% python3 -q
>>> import numpy as np
>>> np.set_printoptions(precision=1, suppress=True, linewidth=100)
>>> K = np.load("layer13.npy")
>>> K
array([[ 1. ,  0. ,  0. ,  0. ,  0. ],
       [ 0. ,  1. ,  0. ,  0. , -0.3],
       [ 0. ,  0. ,  1. ,  0. ,  0. ],
       [ 0. ,  0. ,  0. ,  1. ,  0. ],
       [ 0. ,  0.3,  0. ,  0. ,  1. ]])
>>> # keeps lengths
>>> Q = K.astype(float).copy()
>>> for j in range(5):
...     Q[:, j] -= Q[:, :j] @ (Q[:, :j].T @ Q[:, j])
...     Q[:, j] /= np.linalg.norm(Q[:, j])
... 
>>> print(np.round(Q.T @ K, 1) + 0)
[[1. 0. 0. 0. 0.]
 [0. 1. 0. 0. 0.]
 [0. 0. 1. 0. 0.]
 [0. 0. 0. 1. 0.]
 [0. 0. 0. 0. 1.]]
>>> M2 = np.linalg.invert(K)
Traceback (most recent call last):
  File "<python-input-8>", line 1, in <module>
    M2 = np.linalg.invert(K)
         ^^^^^^^^^^^^^^^^
AttributeError: module 'numpy.linalg' has no attribute 'invert'
>>> M2 = np.linalg.inv(K)
>>> print(np.linalg.det(K) * M2)
[[ 1.   0.   0.   0.   0. ]
 [ 0.   1.   0.   0.   0.3]
 [ 0.   0.   1.   0.   0. ]
 [ 0.   0.   0.   1.   0. ]
 [ 0.  -0.3  0.   0.   1. ]]
>>> round(float(np.linalg.cond(K)), 1)
1.0
>>> M2
array([[ 1. ,  0. ,  0. ,  0. ,  0. ],
       [ 0. ,  1. ,  0. ,  0. ,  0.3],
       [ 0. ,  0. ,  1. ,  0. ,  0. ],
       [ 0. ,  0. ,  0. ,  1. ,  0. ],
       [ 0. , -0.3,  0. ,  0. ,  1. ]])
>>> round(np.linalg.slogdet(K)[0], 1)
np.float64(1.0)
>>> left, sigma = np.linalg.svd(K)
Traceback (most recent call last):
  File "<python-input-14>", line 1, in <module>
    left, sigma = np.linalg.svd(K)
    ^^^^^^^^^^^
ValueError: too many values to unpack (expected 2)
>>> left, sigma, VT = np.linalg.svd(K, full_matrices=False)
>>> sigma / sigma[0]
array([1., 1., 1., 1., 1.])
>>> VT @ VT.T
array([[1., 0., 0., 0., 0.],
       [0., 1., 0., 0., 0.],
       [0., 0., 1., 0., 0.],
       [0., 0., 0., 1., 0.],
       [0., 0., 0., 0., 1.]])
>>> np.allclose(left * sigma @ VT, K)
True
>>> M2 = np.array([[0, 2, 2, 2, 1, 2, 1, 3],
...     [3, 1, 2, 3, 0, 0, 0, 1],
...     [1, 1, 3, 2, 3, 3, 2, 2]])
>>> F = M2.T @ M2
>>> F
array([[10,  4,  9, 11,  3,  3,  2,  5],
       [ 4,  6,  9,  9,  5,  7,  4,  9],
       [ 9,  9, 17, 16, 11, 13,  8, 14],
       [11,  9, 16, 17,  8, 10,  6, 13],
       [ 3,  5, 11,  8, 10, 11,  7,  9],
       [ 3,  7, 13, 10, 11, 13,  8, 12],
       [ 2,  4,  8,  6,  7,  8,  5,  7],
       [ 5,  9, 14, 13,  9, 12,  7, 14]])
>>> # looks like rank 3
>>> left, sigma, VT = np.linalg.svd(F)
>>> V = VT[:(sigma > 1e-8).sum()]
>>> rng = np.random.default_rng(98)
>>> vec = F[6] + 2 * F[4] + rng.integers(2) * np.eye(8)[3]
>>> vec
array([ 8., 14., 30., 22., 27., 30., 19., 25.])
>>> print(np.linalg.matrix_rank(np.vstack([F, vec])))
3
>>> print(np.round(V.T @ V, 1) + 0)
[[ 0.6 -0.1  0.2  0.3  0.  -0.1  0.  -0.2]
 [-0.1  0.3  0.1  0.2 -0.2  0.   0.   0.4]
 [ 0.2  0.1  0.3  0.2  0.2  0.2  0.1  0.1]
 [ 0.3  0.2  0.2  0.4 -0.1  0.   0.   0.2]
 [ 0.  -0.2  0.2 -0.1  0.5  0.3  0.3 -0.1]
 [-0.1  0.   0.2  0.   0.3  0.3  0.2  0.2]
 [ 0.   0.   0.1  0.   0.3  0.2  0.2  0. ]
 [-0.2  0.4  0.1  0.2 -0.1  0.2  0.   0.5]]
>>> mat = np.array([[5, 5, 5, 5], [5, 10, 10, 10], [5, 10, 15, 15], [5, 10, 15, 20]])
>>> proj = np.triu(np.array([[0, 3, -1, -1], [0, -3, -1, 2], [2, 1, 2, -1], [1, 1, 1, 1]]), 1) + np.eye(4)
>>> M2 = proj @ mat @ np.linalg.inv(proj)
>>> print(np.trace(M2), np.trace(mat))
50.0 50
>>> E = np.load("mat.npy")
>>> E
array([[ 26.8,  46.2, -35.5,   2.5,   4.4,  -5.3,  -9.8, -41. ],
       [ 23.8,  43.6, -35.7,  -0.9,   5. ,  -4.6, -12. , -39.7],
       [ 24. ,  44.1, -35.4,   0.5,   5.3,  -5.1, -10.2, -40.8],
       [ 25.8,  45.4, -34.2,   0.2,   5.4,  -4.9, -10.9, -40.4],
       [ 25.7,  45.1, -36.3,  -0.6,   4.1,  -4.8, -10.9, -41.1],
       [ 24.9,  44.6, -34.6,   0.4,   4.1,  -4.7,  -8.6, -40.5],
       [ 24.8,  46.1, -34.6,  -0.2,   4.5,  -3.8, -12.3, -40.5],
       [ 25.1,  45. , -35.7,   0.7,   4.4,  -5.8, -10.1, -42.7],
       [ 24.3,  45. , -36.4,  -0.1,   4. ,  -5.6,  -9.9, -41.4],
       [ 26.3,  45.4, -34.3,   0.3,   4.5,  -4.8,  -9.1, -40.8],
       [ 26.1,  44.3, -36.6,   0. ,   3.9,  -5.8, -11.3, -42.5],
       [ 24.4,  45.8, -35.7,  -0.3,   4.6,  -4.4, -11.7, -40.1],
       [ 24.8,  44.8, -34. ,   0.5,   5.3,  -5.2, -11.3, -39.7],
       [ 26.2,  46. , -33.8,  -1.6,   5.3,  -6. ,  -9.8, -42.1],
       [ 24.6,  43.7, -35.6,   2.2,   3.9,  -6. ,  -8.5, -38.2]])
>>> left, sigma, VT = np.linalg.svd(E)
>>> np.argmax(sigma[:-1] / (sigma[1:] + 1e-6)) + 1
np.int64(1)
>>> M2 = left[:, :1] @ np.diag(sigma[:1]) @ VT[:1]
>>> np.linalg.matrix_rank(M2)
np.int64(1)
>>> np.linalg.matrix_rank(E, rtol=0.05)
np.int64(1)
>>> round(float(np.linalg.norm(E - M2, 2)), 1), round(float(sigma[1]), 1)
(5.4, 5.4)
>>> round(np.abs(E - M2).max(), 1)
np.float64(2.3)
>>> W1 = np.array([[2, 0, 3, 2], [2, 1, 0, 0], [3, 0, 3, 1], [2, 0, 1, 3]])
>>> b = np.array([0, 2, 1, 0])
>>> hid = np.maximum(mat @ W1 + b, 0)
>>> hid
array([[ 45,   7,  36,  30],
       [ 80,  12,  56,  50],
       [105,  12,  76,  70],
       [115,  12,  81,  85]])
>>> np.linalg.matrix_rank(hid)
np.int64(4)
>>> print((hid > 0).astype(int))
[[1 1 1 1]
 [1 1 1 1]
 [1 1 1 1]
 [1 1 1 1]]
>>> C = np.array([[3, 3], [-2, -2], [1, -3], [2, 1]])
>>> W1 @ C
array([[13, -1],
       [ 4,  4],
       [14,  1],
       [13,  6]])
>>> (hid @ C).round(6).argmax(axis=1)
array([0, 0, 0, 0])
>>> M2 = hid / np.linalg.norm(hid, axis=1, keepdims=True)
>>> G = M2 @ M2.T
>>> np.linalg.norm(M2, axis=1)
array([1., 1., 1., 1.])
>>> (G - 2 * np.eye(4)).round(6).argmax(axis=1)
array([2, 2, 1, 2])
>>> (np.abs(G) > 0.9).astype(int)
array([[1, 1, 1, 1],
       [1, 1, 1, 1],
       [1, 1, 1, 1],
       [1, 1, 1, 1]])
>>> print(G[1])
[1. 1. 1. 1.]
>>> print(G)
[[1. 1. 1. 1.]
 [1. 1. 1. 1.]
 [1. 1. 1. 1.]
 [1. 1. 1. 1.]]
>>> E.reshape(15, 9)
Traceback (most recent call last):
  File "<python-input-59>", line 1, in <module>
    E.reshape(15, 9)
    ~~~~~~~~~^^^^^^^
ValueError: cannot reshape array of size 120 into shape (15,9)
>>> E.reshape(-1, 2)
array([[ 26.8,  46.2],
       [-35.5,   2.5],
       [  4.4,  -5.3],
       [ -9.8, -41. ],
       [ 23.8,  43.6],
       [-35.7,  -0.9],
       [  5. ,  -4.6],
       [-12. , -39.7],
       [ 24. ,  44.1],
       [-35.4,   0.5],
       [  5.3,  -5.1],
       [-10.2, -40.8],
       [ 25.8,  45.4],
       [-34.2,   0.2],
       [  5.4,  -4.9],
       [-10.9, -40.4],
       [ 25.7,  45.1],
       [-36.3,  -0.6],
       [  4.1,  -4.8],
       [-10.9, -41.1],
       [ 24.9,  44.6],
       [-34.6,   0.4],
       [  4.1,  -4.7],
       [ -8.6, -40.5],
       [ 24.8,  46.1],
       [-34.6,  -0.2],
       [  4.5,  -3.8],
       [-12.3, -40.5],
       [ 25.1,  45. ],
       [-35.7,   0.7],
       [  4.4,  -5.8],
       [-10.1, -42.7],
       [ 24.3,  45. ],
       [-36.4,  -0.1],
       [  4. ,  -5.6],
       [ -9.9, -41.4],
       [ 26.3,  45.4],
       [-34.3,   0.3],
       [  4.5,  -4.8],
       [ -9.1, -40.8],
       [ 26.1,  44.3],
       [-36.6,   0. ],
       [  3.9,  -5.8],
       [-11.3, -42.5],
       [ 24.4,  45.8],
       [-35.7,  -0.3],
       [  4.6,  -4.4],
       [-11.7, -40.1],
       [ 24.8,  44.8],
       [-34. ,   0.5],
       [  5.3,  -5.2],
       [-11.3, -39.7],
       [ 26.2,  46. ],
       [-33.8,  -1.6],
       [  5.3,  -6. ],
       [ -9.8, -42.1],
       [ 24.6,  43.7],
       [-35.6,   2.2],
       [  3.9,  -6. ],
       [ -8.5, -38.2]])
>>> t3 = E.reshape(15, 2, -1)
>>> np.einsum("ihd,jhd->hij", t3, t3).shape
(2, 15, 15)
>>> np.swapaxes(t3, 1, 2)[14]
array([[ 24.6,   3.9],
       [ 43.7,  -6. ],
       [-35.6,  -8.5],
       [  2.2, -38.2]])
>>> t3.transpose(1, 0, 2)
array([[[ 26.8,  46.2, -35.5,   2.5],
        [ 23.8,  43.6, -35.7,  -0.9],
        [ 24. ,  44.1, -35.4,   0.5],
        [ 25.8,  45.4, -34.2,   0.2],
        [ 25.7,  45.1, -36.3,  -0.6],
        [ 24.9,  44.6, -34.6,   0.4],
        [ 24.8,  46.1, -34.6,  -0.2],
        [ 25.1,  45. , -35.7,   0.7],
        [ 24.3,  45. , -36.4,  -0.1],
        [ 26.3,  45.4, -34.3,   0.3],
        [ 26.1,  44.3, -36.6,   0. ],
        [ 24.4,  45.8, -35.7,  -0.3],
        [ 24.8,  44.8, -34. ,   0.5],
        [ 26.2,  46. , -33.8,  -1.6],
        [ 24.6,  43.7, -35.6,   2.2]],

       [[  4.4,  -5.3,  -9.8, -41. ],
        [  5. ,  -4.6, -12. , -39.7],
        [  5.3,  -5.1, -10.2, -40.8],
        [  5.4,  -4.9, -10.9, -40.4],
        [  4.1,  -4.8, -10.9, -41.1],
        [  4.1,  -4.7,  -8.6, -40.5],
        [  4.5,  -3.8, -12.3, -40.5],
        [  4.4,  -5.8, -10.1, -42.7],
        [  4. ,  -5.6,  -9.9, -41.4],
        [  4.5,  -4.8,  -9.1, -40.8],
        [  3.9,  -5.8, -11.3, -42.5],
        [  4.6,  -4.4, -11.7, -40.1],
        [  5.3,  -5.2, -11.3, -39.7],
        [  5.3,  -6. ,  -9.8, -42.1],
        [  3.9,  -6. ,  -8.5, -38.2]]])
>>> t3[:, 0]
array([[ 26.8,  46.2, -35.5,   2.5],
       [ 23.8,  43.6, -35.7,  -0.9],
       [ 24. ,  44.1, -35.4,   0.5],
       [ 25.8,  45.4, -34.2,   0.2],
       [ 25.7,  45.1, -36.3,  -0.6],
       [ 24.9,  44.6, -34.6,   0.4],
       [ 24.8,  46.1, -34.6,  -0.2],
       [ 25.1,  45. , -35.7,   0.7],
       [ 24.3,  45. , -36.4,  -0.1],
       [ 26.3,  45.4, -34.3,   0.3],
       [ 26.1,  44.3, -36.6,   0. ],
       [ 24.4,  45.8, -35.7,  -0.3],
       [ 24.8,  44.8, -34. ,   0.5],
       [ 26.2,  46. , -33.8,  -1.6],
       [ 24.6,  43.7, -35.6,   2.2]])
>>> f, v = E[7], E[4]
>>> np.round(f @ f, 1)
np.float64(5908.3)
>>> print(f @ v)
5881.0
>>> pr = (f @ v) / (f @ f) * f
>>> pr
array([ 25. ,  44.8, -35.5,   0.7,   4.4,  -5.8, -10.1, -42.5])
>>> round(float(np.linalg.norm(f + v) ** 2 + np.linalg.norm(f - v) ** 2), 1)
23537.4
>>> print(round(float((v - pr) @ f), 1))
0.0
>>> np.linalg.matrix_rank(np.outer(f, v))
np.int64(1)
>>> A = np.loadtxt("block4.csv", delimiter=",")
>>> A.round(1) + 0
array([[-0.4,  0.4, -1. , -0.7, -0.1, -1.1, -0.5, -0.3,  0.3],
       [ 0.5, -0.6,  0.4,  0.7,  0. ,  0.6,  0.2,  0. , -0.1],
       [ 1.1, -1.4, -0.3,  1.2,  0. ,  0.1, -0.2, -0.5,  0.3],
       [ 0.5, -0.6,  0.6,  0.8,  0.1,  0.8,  0.3,  0.1, -0.1],
       [-1.9,  2.4, -0.2, -2.4, -0.1, -0.9,  0. ,  0.6, -0.2],
       [ 1.9, -2.5, -1.3,  2. ,  0. , -0.4, -0.7, -1.1,  0.7],
       [ 0.9, -1.1,  0.3,  1.2,  0.1,  0.7,  0.1, -0.2,  0. ],
       [-1.5,  2.1,  1.5, -1.5,  0.1,  0.8,  0.8,  1. , -0.7]])
>>> # rows and columns are dependent
>>> left, sigma, VT = np.linalg.svd(A)
>>> V = VT[:(sigma > 1e-8).sum()]
>>> vec = A[5] + -1 * A[0] + rng.integers(2) * np.eye(9)[3]
>>> vec
array([ 2.3, -2.9, -0.2,  3.8,  0.1,  0.7, -0.2, -0.8,  0.4])
>>> np.round(np.linalg.norm(vec - V.T @ V @ vec), 1)
np.float64(0.8)
>>> print(np.argsort(-np.linalg.norm(A, axis=0).round(6), kind="stable")[:3])
[1 3 0]
>>> f = np.array([8, -5])
>>> np.correlate(F[4], F[0], "full")
array([ 15,  31,  74,  86, 147, 214, 289, 359, 348, 401, 323, 306, 219, 106,  90])
>>> np.polyval(f, F[4])
array([19, 35, 83, 59, 75, 83, 51, 67])
>>> np.convolve(F[4], f)
array([ 24,  25,  63,   9,  40,  38,   1,  37, -45])
>>> np.cross(F[4, :3], F[0, :3])
array([  1,  83, -38])
>>> M2 = np.array([[-3, -4, -4],
...     [-5, 5, 1],
...     [-2, -4, 5],
...     [1, 5, 3],
...     [4, 5, -4],
...     [-2, 2, -5],
...     [-5, 5, 5],
...     [-4, 3, 0],
...     [-5, 4, 4]])
>>> M2.T @ A.T
array([[  4.4,   0.2,   6.9,  -1.4,  -7.9,  16.3,   2.4, -15.7],
       [ -0.9,  -1.1,  -4.8,  -0.5,   6.9, -10. ,  -2.8,   9. ],
       [ -0.9,  -0.9,  -4.1,  -0.3,   5.8,  -8.6,  -2.3,   7.8]])
>>> np.einsum("ik,kj->ji", A, M2)
array([[  4.4,   0.2,   6.9,  -1.4,  -7.9,  16.3,   2.4, -15.7],
       [ -0.9,  -1.1,  -4.8,  -0.5,   6.9, -10. ,  -2.8,   9. ],
       [ -0.9,  -0.9,  -4.1,  -0.3,   5.8,  -8.6,  -2.3,   7.8]])
>>> np.linalg.matrix_rank(np.vstack([A, M2.T]))
np.int64(5)
>>> np.round(A @ np.linalg.pinv(A) @ A, 1) + 0
array([[-0.4,  0.4, -1. , -0.7, -0.1, -1.1, -0.5, -0.3,  0.3],
       [ 0.5, -0.6,  0.4,  0.7,  0. ,  0.6,  0.2,  0. ,  0. ],
       [ 1.1, -1.4, -0.3,  1.3,  0. ,  0.1, -0.2, -0.5,  0.3],
       [ 0.5, -0.6,  0.6,  0.8,  0.1,  0.8,  0.3,  0.1, -0.1],
       [-1.9,  2.4, -0.2, -2.4, -0.1, -0.9,  0. ,  0.6, -0.2],
       [ 1.9, -2.5, -1.3,  2. ,  0. , -0.4, -0.7, -1.1,  0.7],
       [ 0.9, -1.1,  0.3,  1.2,  0.1,  0.7,  0.1, -0.2,  0. ],
       [-1.6,  2.1,  1.5, -1.5,  0.1,  0.8,  0.8,  1. , -0.7]])
>>> try:
...     np.linalg.inv(A)
... except np.linalg.LinAlgError as e:
...     print(e)
... 
Last 2 dimensions of the array must be square
>>> np.allclose(A[:-1].T @ np.linalg.lstsq(A[:-1].T, A[-1])[0], A[-1])
True
>>> np.round(np.trace(np.linalg.pinv(A) @ A), 1)
np.float64(2.0)
>>> np.linalg.lstsq(A[:-1].T, A[-1])[2]
np.int32(2)
>>> np.abs(np.diag(np.linalg.qr(A)[1])) > 1e-9
array([ True,  True, False, False, False, False, False, False])
